% ipython --no-banner

In [1]: import numpy as np

In [2]: import numpy.linalg as la

In [3]: np.set_printoptions(precision=2, suppress=True, linewidth=200, legacy="1.25")

In [4]: def tidy(a):
   ...:     return np.round(a, 2) + 0
   ...: 

In [5]: feats = np.array([[2, 2, 1], [2, 2, 1], [3, 0, 1], [0, 3, 2], [1, 0, 0], [2, 3, 2]])

In [6]: feats[2] = feats[1]

In [7]: print(feats)
[[2 2 1]
 [2 2 1]
 [2 2 1]
 [0 3 2]
 [1 0 0]
 [2 3 2]]

In [8]: proj = feats @ la.solve(feats.T @ feats, feats.T)

In [9]: print(tidy(np.diag(proj)))
[0.33 0.33 0.33 0.83 0.33 0.83]

In [10]: print(np.allclose(proj @ proj, proj))
True

In [11]: print(tidy(proj @ feats[:, 2]))
[1. 1. 1. 2. 0. 2.]

In [12]: print(tidy(proj))
[[ 0.33  0.33  0.33  0.    0.    0.  ]
 [ 0.33  0.33  0.33  0.    0.    0.  ]
 [ 0.33  0.33  0.33  0.    0.    0.  ]
 [ 0.    0.    0.    0.83 -0.33  0.17]
 [ 0.    0.    0.   -0.33  0.33  0.33]
 [ 0.    0.    0.    0.17  0.33  0.83]]

In [13]: print(tidy(la.eigvalsh(proj)))
[0. 0. 0. 1. 1. 1.]

In [14]: out = np.c_[feats[:, :1] @ np.array([[9]]), np.array([3, 0, 2, 0, 1, 1])]

In [15]: print(out)
[[18  3]
 [18  0]
 [18  2]
 [ 0  0]
 [ 9  1]
 [18  1]]

In [16]: print(la.matrix_rank(out))
2

In [17]: print(la.matrix_rank(np.c_[feats, out]))
4
